In [1]: import numpy as np

In [2]: import numpy.linalg as la

In [3]: np.set_printoptions(suppress=True, linewidth=200)

In [4]: A = 3 * np.eye(3) + np.ones((3, 3))

In [5]: A
Out[5]: 
array([[4., 1., 1.],
       [1., 4., 1.],
       [1., 1., 4.]])

In [6]: L = la.cholesky(A)

In [7]: print(la.eigvalsh(A).min() > 0)
True

In [8]: np.round(np.diag(L) ** 2, 2)
Out[8]: array([4.  , 3.75, 3.6 ])

In [9]: print(np.round(L @ L.T, 2))
[[4. 1. 1.]
 [1. 4. 1.]
 [1. 1. 4.]]

In [10]: A / np.sqrt(np.outer(np.diag(A), np.diag(A)))
Out[10]: 
array([[1.  , 0.25, 0.25],
       [0.25, 1.  , 0.25],
       [0.25, 0.25, 1.  ]])

In [11]: w, evecs = la.eigh(A)

In [12]: x0 = np.array([0, -1, -1])

In [13]: np.round(evecs * np.abs(w) @ evecs.T, 2)
Out[13]: 
array([[4., 1., 1.],
       [1., 4., 1.],
       [1., 1., 4.]])

In [14]: print(np.round(evecs * np.maximum(w, 0) @ evecs.T, 2))
[[4. 1. 1.]
 [1. 4. 1.]
 [1. 1. 4.]]

In [15]: np.round(la.eigvalsh(A[1:, 1:]), 2)
Out[15]: array([3., 5.])

In [16]: x0 @ A @ x0 / (x0 @ x0), round(w[0], 2), w[-1]
Out[16]: (np.float64(5.0), np.float64(3.0), np.float64(6.0))

In [17]: J = np.array([[-0.71, -0.3, -0.27],
    ...:     [-0.24, -0.47, 0.35],
    ...:     [0.12, -0.32, 0.4],
    ...:     [0.63, 0.46, -0.01],
    ...:     [0.96, -0.21, 0.91],
    ...:     [0.49, -0.12, 0.45],
    ...:     [-0.99, -0.12, -0.93],
    ...:     [0.97, 0.1, 0.85],
    ...:     [-0.92, 0.35, -0.9],
    ...:     [0.52, 0.16, 0.23],
    ...:     [-0.95, 0.48, -0.94],
    ...:     [-0.33, 0.63, -0.76],
    ...:     [-0.98, 0.53, -0.97]])

In [18]: Ac = (J - J.mean(axis=0)) / J.std(axis=0)

In [19]: np.argwhere(np.abs(Ac) > 2)
Out[19]: array([], shape=(0, 2), dtype=int64)

In [20]: np.round(Ac.std(axis=0), 2)
Out[20]: array([1., 1., 1.])

In [21]: coef = la.lstsq(np.delete(Ac, 2, axis=1), Ac[:, 2])[0]

In [22]: round(1 - np.var(Ac[:, 2] - np.delete(Ac, 2, axis=1) @ coef), 2)
Out[22]: np.float64(0.96)
